>>> import numpy as np
>>> np.set_printoptions(precision=1, suppress=True, linewidth=100)
>>> J = np.loadtxt("mat.csv", delimiter=",")
>>> J
array([[ 0.9,  0.5,  0. ],
       [-0.5,  0.9,  0. ],
       [ 0. ,  0. ,  1. ]])
>>> vec = np.array([-3, 3, -2])
>>> a = np.maximum(J @ vec, 0)
>>> J * (a > 1e-9)[:, None]
array([[ 0. ,  0. ,  0. ],
       [-0.5,  0.9,  0. ],
       [ 0. ,  0. ,  0. ]])
>>> np.tanh(J @ vec)
array([-0.8,  1. , -1. ])
>>> np.flatnonzero(a > 1e-9)
array([1])
>>> J.T @ a
array([-2. ,  3.5,  0. ])
>>> np.round(J.T @ J, 1) + 0
array([[1., 0., 0.],
       [0., 1., 0.],
       [0., 0., 1.]])
>>> np.linalg.pinv(J)
array([[ 0.9, -0.5,  0. ],
       [ 0.5,  0.9,  0. ],
       [ 0. ,  0. ,  1. ]])
>>> np.linalg.norm(J, axis=0)
array([1., 1., 1.])
>>> rng = np.random.default_rng(94019)
>>> z = rng.permutation(3)
>>> z
array([0, 1, 2])
>>> Y = J[z][:, z]
>>> round(np.trace(Y), 1)
np.float64(2.7)
>>> round(np.linalg.det(Y), 1), np.round(np.linalg.det(J[z]), 1)
(np.float64(1.0), np.float64(1.0))
>>> th = np.radians(120)
>>> Rm = np.eye(3)
>>> Rm[0, 0] = Rm[2, 2] = np.cos(th)
>>> Rm[0, 2], Rm[2, 0] = -np.sin(th), np.sin(th)
>>> Rm
array([[-0.5,  0. , -0.9],
       [ 0. ,  1. ,  0. ],
       [ 0.9,  0. , -0.5]])
>>> Y = J @ Rm.T
>>> np.abs(Y - J).max(axis=0)
array([1.3, 0. , 1.5])
>>> np.allclose(J @ J.T, Y @ Y.T)
True
>>> np.round(Rm @ Rm.T, 1) + 0
array([[1., 0., 0.],
       [0., 1., 0.],
       [0., 0., 1.]])
>>> np.linalg.pinv(Rm)
array([[-0.5,  0. ,  0.9],
       [ 0. ,  1. ,  0. ],
       [-0.9,  0. , -0.5]])
>>> np.linalg.norm(Rm, axis=0)
array([1., 1., 1.])
>>> round(Rm[:, 0] @ Rm[:, 2], 1)
np.float64(0.0)
>>> m1 = np.load("run19.npy")
>>> m1
array([[-4,  4],
       [-1,  1],
       [-7,  7]])
>>> r0, v = m1[2], m1[0]
>>> r0 @ v
np.int64(56)
>>> p = (r0 @ v) / (r0 @ r0) * r0
>>> (v - p) @ r0
np.float64(0.0)
>>> np.round(np.linalg.norm(r0 + v) ** 2 + np.linalg.norm(r0 - v) ** 2, 1)
np.float64(260.0)
>>> Uu, sig, VT = np.linalg.svd(m1)
>>> sig.round(1) + 0
array([11.5,  0. ])
>>> Y = Uu[:, :1] @ np.diag(sig[:1]) @ VT[:1]
>>> np.linalg.matrix_rank(Y)
np.int64(1)
>>> round(float(np.linalg.norm(m1 - Y, 2)), 1), round(sig[1], 1)
(0.0, np.float64(0.0))
>>> np.linalg.matrix_rank(m1, rtol=0.05)
np.int64(1)
>>> Y
array([[-4.,  4.],
       [-1.,  1.],
       [-7.,  7.]])
>>> [round(float(x), 1) for x in np.linalg.svd(Y, compute_uv=False)[:3]]
[11.5, 0.0]
>>> np.linalg.cond(Y) > 100
np.True_
>>> round(float(np.linalg.norm(Y, 2) / np.linalg.norm(Y)), 1)
1.0
>>> W0 = np.load("dump.npy")
>>> W0
array([[-0.4, -0.2, -0.6,  0.5],
       [ 0.4,  0.7, -1.5,  0.6],
       [ 1. ,  0.8, -1.6,  0.6]])
>>> Y = np.array([[-2, 1, -4], [4, -1, -5], [-5, 5, 2], [-2, 0, 4]])
>>> np.linalg.matrix_rank(W0 @ Y)
np.int64(3)
>>> W0 @ Y
array([[ 2. , -3.2,  3.4],
       [ 8.3, -7.8, -5.7],
       [ 8. , -7.8, -8.8]])
>>> np.einsum("ik,kj->ji", W0, Y)
array([[ 2. ,  8.3,  8. ],
       [-3.2, -7.8, -7.8],
       [ 3.4, -5.7, -8.8]])
>>> th = np.radians(60)
>>> Rm = np.eye(4)
>>> Rm[3, 3] = Rm[0, 0] = np.cos(th)
>>> Rm[3, 0], Rm[0, 3] = -np.sin(th), np.sin(th)
>>> Rm
array([[ 0.5,  0. ,  0. ,  0.9],
       [ 0. ,  1. ,  0. ,  0. ],
       [ 0. ,  0. ,  1. ,  0. ],
       [-0.9,  0. ,  0. ,  0.5]])
>>> Y = W0 @ Rm.T
>>> np.linalg.svd(W0, compute_uv=False), np.linalg.svd(Y, compute_uv=False)
(array([2.8, 0.9, 0.2]), array([2.8, 0.9, 0.2]))
>>> Y.round(1) + 0
array([[ 0.2, -0.2, -0.6,  0.6],
       [ 0.7,  0.7, -1.5,  0. ],
       [ 1. ,  0.8, -1.6, -0.6]])
>>> np.allclose(W0 @ W0.T, Y @ Y.T)
True
>>> X = np.load("data.npy")
>>> X
array([[-1, -5, -1, -5],
       [ 2, -4,  2, -4],
       [-1, -5, -1, -5],
       [ 2, -4,  2, -4]])
>>> # rows and columns are dependent
>>> gram = W0.T @ W0
>>> (W0 @ W0.T).shape
(3, 3)
>>> gram
array([[ 1.3,  1.2, -2. ,  0.6],
       [ 1.2,  1.2, -2.2,  0.8],
       [-2. , -2.2,  5.2, -2.2],
       [ 0.6,  0.8, -2.2,  1. ]])
>>> round(np.trace(gram), 1), np.round((W0 ** 2).sum(), 1)
(np.float64(8.6), np.float64(8.6))
>>> np.round(np.linalg.svd(W0, compute_uv=False) ** 2, 1) + 0
array([7.9, 0.7, 0. ])
>>> np.linalg.matrix_rank(gram)
np.int64(3)
>>> np.round(np.linalg.eigvalsh(gram)[::-1], 1) + 0
array([7.9, 0.7, 0. , 0. ])
>>> np.linalg.cond(X) > 100
np.True_
>>> np.linalg.matrix_rank(X, rtol=0.1)
np.int64(2)
>>> z = rng.permutation(4)
>>> z
array([1, 0, 3, 2])
>>> Y = X[z][:, z]
>>> np.round(np.linalg.det(Y), 1), round(np.linalg.det(X[z]), 1)
(np.float64(0.0), np.float64(0.0))
>>> Y
array([[-4,  2, -4,  2],
       [-5, -1, -5, -1],
       [-4,  2, -4,  2],
       [-5, -1, -5, -1]])
>>> np.diag(Y)
array([-4, -1, -4, -1])
>>> np.trace(Y)
np.int64(-10)
>>> W = np.array([[-9, -1], [-3, 8], [-7, -2], [-6, -8]])
>>> c = np.array([0, 3])
>>> H = np.maximum(Y @ W + c, 0)
>>> np.linalg.matrix_rank(H)
np.int64(2)
>>> cent = np.array([[-3, -1], [0, 2]])
>>> H @ cent
array([[-138,  -16],
       [-267,  -53],
       [-138,  -16],
       [-267,  -53]])
>>> Uu, sig, VT = np.linalg.svd(X)
>>> sig.round(1) + 0
array([12.8,  4.4,  0. ,  0. ])
>>> Y = Uu[:, :2] @ np.diag(sig[:2]) @ VT[:2]
>>> np.round(np.linalg.norm(X - Y, 2), 1), round(sig[2], 1)
(np.float64(0.0), np.float64(0.0))
>>> round(float(np.abs(X - Y).max()), 1)
0.0
>>> np.linalg.matrix_rank(X, rtol=0.05)
np.int64(2)
>>> np.round(np.linalg.norm(X - Y) / np.linalg.norm(X), 1)
np.float64(0.0)
>>> M = np.array([[0, 0, 4], [2, 0, 0], [6, 0, 4]])
>>> M
array([[0, 0, 4],
       [2, 0, 0],
       [6, 0, 4]])
>>> np.allclose(M[:-1].T @ np.linalg.lstsq(M[:-1].T, M[-1])[0], M[-1])
True
>>> np.round(np.trace(np.linalg.pinv(M) @ M), 1)
np.float64(2.0)
>>> np.abs(np.diag(np.linalg.qr(M)[1])) > 1e-9
array([ True, False,  True])
>>> np.linalg.lstsq(M[:-1].T, M[-1])[2]
np.int32(2)
>>> Uu, sig, VT = np.linalg.svd(M)
>>> vecs = VT[:(sig > 1e-8).sum()]
>>> vec = M[0] + -2 * M[1] + rng.integers(2) * np.eye(3)[2]
>>> vec
array([-4.,  0.,  4.])
>>> np.round(vecs.T @ vecs, 1) + 0
array([[1., 0., 0.],
       [0., 0., 0.],
       [0., 0., 1.]])
>>> np.linalg.matrix_rank(np.vstack([M, vec]))
np.int64(2)
>>> round(float(np.linalg.norm(vec - vecs.T @ vecs @ vec)), 1)
0.0
>>> np.allclose(vecs.T @ vecs @ vec, vec)
True
>>> Y = M / np.sqrt((M ** 2).mean(axis=1, keepdims=True))
>>> np.linalg.norm(Y, axis=1)
array([1.7, 1.7, 1.7])
>>> M - M.mean(axis=1, keepdims=True)
array([[-1.3, -1.3,  2.7],
       [ 1.3, -0.7, -0.7],
       [ 2.7, -3.3,  0.7]])
>>> np.linalg.matrix_rank(M - M.mean(axis=1, keepdims=True))
np.int64(2)
>>> np.round(np.linalg.det(2 * M), 1), np.round(np.linalg.det(M), 1)
(np.float64(0.0), np.float64(0.0))
>>> np.einsum("ij,ji->", M, M)
np.int64(64)
>>> np.linalg.eigvals(M)
array([ 0. , -3.3,  7.3])
>>> np.einsum("ii->", M)
np.int64(4)
>>> th = np.radians(30)
>>> Rm = np.eye(3)
>>> Rm[2, 2] = Rm[1, 1] = np.cos(th)
>>> Rm[2, 1], Rm[1, 2] = -np.sin(th), np.sin(th)
>>> Rm
array([[ 1. ,  0. ,  0. ],
       [ 0. ,  0.9,  0.5],
       [ 0. , -0.5,  0.9]])
>>> Y = M @ Rm.T
>>> np.round(np.linalg.det(Rm), 1), round(float(np.trace(Rm)), 1)
(np.float64(1.0), 2.7)
>>> np.allclose(M @ M.T, Y @ Y.T)
True
>>> np.linalg.svd(M, compute_uv=False), np.round(np.linalg.svd(Y, compute_uv=False), 1) + 0
(array([7.8, 3.4, 0. ]), array([7.8, 3.4, 0. ]))
>>> Y
array([[0. , 2. , 3.5],
       [2. , 0. , 0. ],
       [6. , 2. , 3.5]])
>>> mat = np.loadtxt("w.csv", delimiter=",")
>>> mat
array([[ 1.,  0.,  0.,  0.],
       [ 1.,  1.,  0.,  0.],
       [ 3., -3.,  1.,  0.],
       [ 3., -1.,  1.,  1.]])
>>> round(float(np.linalg.det(2 * mat)), 1), np.round(np.linalg.det(mat), 1)
(16.0, np.float64(1.0))
>>> round(float(np.linalg.det(mat[::-1])), 1)
1.0
>>> round(float(np.linalg.det(mat.T)), 1)
1.0
>>> Y = np.linalg.inv(mat)
>>> np.round(mat @ Y, 1) + 0
array([[1., 0., 0., 0.],
       [0., 1., 0., 0.],
       [0., 0., 1., 0.],
       [0., 0., 0., 1.]])
>>> z = rng.permutation(4)
>>> z
array([0, 3, 1, 2])
>>> Y = mat[z][:, z]
>>> np.sort(np.abs(np.linalg.eigvals(Y)))
array([1., 1., 1., 1.])
>>> round(np.linalg.det(Y), 1), np.round(np.linalg.det(mat[z]), 1)
(np.float64(1.0), np.float64(1.0))
>>> Y = np.array([[1, 1, 2, 0], [1, 2, 1, 0], [2, 1, 1, 1]])
>>> arr = Y.T @ Y
>>> arr
array([[6, 5, 5, 2],
       [5, 6, 5, 1],
       [5, 5, 6, 1],
       [2, 1, 1, 1]])
>>> # symmetric, so the eigenvalues are real
>>> evals, vecs = np.linalg.eigh(arr)
>>> np.round(np.linalg.eigvalsh(arr @ arr), 1) + 0
array([  0. ,   1. ,   2.7, 267.3])
>>> np.unique(evals.round(6) + 0, return_counts=True)[1]
array([1, 1, 1, 1])
